% python3 -q
>>> import numpy as np
>>> from numpy import linalg as LA
>>> np.set_printoptions(precision=2, suppress=True, linewidth=200)
>>> f = np.array([-1, 1, 1, -2])
>>> rng = np.random.default_rng(378930)
>>> data = np.outer(rng.normal(size=15), f) + 0.05 * rng.normal(size=(15, 4))
>>> print(data)
[[-1.41  1.42  1.37 -2.8 ]
 [-1.19  1.34  1.28 -2.64]
 [ 0.64 -0.71 -0.71  1.39]
 [ 1.03 -1.08 -0.97  2.05]
 [-0.42  0.34  0.3  -0.64]
 [-1.23  1.3   1.21 -2.42]
 [-0.87  0.8   0.76 -1.56]
 [-0.14  0.22  0.22 -0.27]
 [-0.98  0.99  0.93 -1.79]
 [ 1.3  -1.14 -1.3   2.53]
 [ 0.24 -0.23 -0.12  0.48]
 [ 0.42 -0.5  -0.52  0.94]
 [ 0.56 -0.55 -0.54  0.98]
 [-1.25  1.25  1.13 -2.32]
 [-1.69  1.68  1.75 -3.37]]
>>> f, g = data[11], data[9]
>>> print(round(float(f @ g), 2))
4.15
>>> print(round(f @ f, 2))
1.57
>>> pr = (f @ g) / (f @ f) * f
>>> print(LA.matrix_rank(np.outer(f, g)))
1
>>> print(np.outer(f, g))
[[ 0.54 -0.47 -0.54  1.05]
 [-0.64  0.57  0.65 -1.26]
 [-0.67  0.59  0.68 -1.31]
 [ 1.21 -1.07 -1.22  2.37]]
>>> print(g - pr)
[0.19 0.18 0.07 0.05]
>>> x = np.array([2, -2, 3, 2])
>>> y = data @ x
>>> print(LA.lstsq(data, y)[0])
[ 2. -2.  3.  2.]
>>> y = y + 0.3 * rng.normal(size=15)
>>> print(y)
[-7.61 -6.34  3.16  5.11 -2.11 -6.17 -4.16 -0.69 -4.79  5.71  1.36  2.35  2.64 -5.74 -8.25]
>>> c, *_ = LA.lstsq(data, y)
>>> print(c.round())
[ 2. -2.  2.  1.]
>>> print(c)
[ 1.91 -2.37  1.69  1.17]
>>> print([round(float(LA.norm(LA.solve(data.T @ data + lam * np.eye(4), data.T @ y))), 2) for lam in (0, 1, 10, 100)])
[3.67, 1.87, 1.72, 0.95]
>>> Xc = data - data.mean(axis=0)
>>> vecs = LA.svd(Xc)[2][:1]
>>> out = Xc - Xc @ vecs.T @ vecs
>>> print(np.cov(Xc @ vecs.T, rowvar=False))
6.564777718248955
>>> print(np.diag(vecs.T @ vecs))
[0.14 0.15 0.14 0.57]
>>> print(LA.norm(out, axis=1).round(6).argmax())
1
>>> m1 = np.array([[-1.4, -1.6, -0.38, -5.56],
...     [-3.94, 0.0, -2.78, -2.73],
...     [-5.58, -0.45, -1.93, 3.88],
...     [-6.14, -1.6, -5.04, -0.65],
...     [-8.17, -3.23, -7.64, 0.23],
...     [-1.29, -4.34, 0.82, -3.47],
...     [-1.77, -3.32, -0.4, -4.49],
...     [-8.31, -1.88, -6.57, 2.79],
...     [-2.23, -4.97, -2.01, -6.33],
...     [-1.95, -0.14, -0.22, -3.59],
...     [2.52, -6.66, 5.57, -5.43],
...     [1.82, -4.21, 5.86, -2.74],
...     [-4.51, -2.32, -1.58, 1.37],
...     [-3.31, -0.91, 1.39, 3.7],
...     [-6.83, 1.46, -7.71, -3.93],
...     [-4.08, -2.74, -2.49, -1.73]])
>>> print(m1)
[[-1.4  -1.6  -0.38 -5.56]
 [-3.94  0.   -2.78 -2.73]
 [-5.58 -0.45 -1.93  3.88]
 [-6.14 -1.6  -5.04 -0.65]
 [-8.17 -3.23 -7.64  0.23]
 [-1.29 -4.34  0.82 -3.47]
 [-1.77 -3.32 -0.4  -4.49]
 [-8.31 -1.88 -6.57  2.79]
 [-2.23 -4.97 -2.01 -6.33]
 [-1.95 -0.14 -0.22 -3.59]
 [ 2.52 -6.66  5.57 -5.43]
 [ 1.82 -4.21  5.86 -2.74]
 [-4.51 -2.32 -1.58  1.37]
 [-3.31 -0.91  1.39  3.7 ]
 [-6.83  1.46 -7.71 -3.93]
 [-4.08 -2.74 -2.49 -1.73]]
>>> Xc = (m1 - m1.mean(axis=0)) / m1.std(axis=0)
>>> print(np.argwhere(np.abs(Xc) > 2))
[[10  1]]
>>> c = LA.lstsq(np.delete(Xc, 3, axis=1), Xc[:, 3])[0]
>>> print(np.round(1 - np.var(Xc[:, 3] - np.delete(Xc, 3, axis=1) @ c), 2))
1.0
>>> print(c.round(2) + 0)
[-2.84  0.    2.4 ]
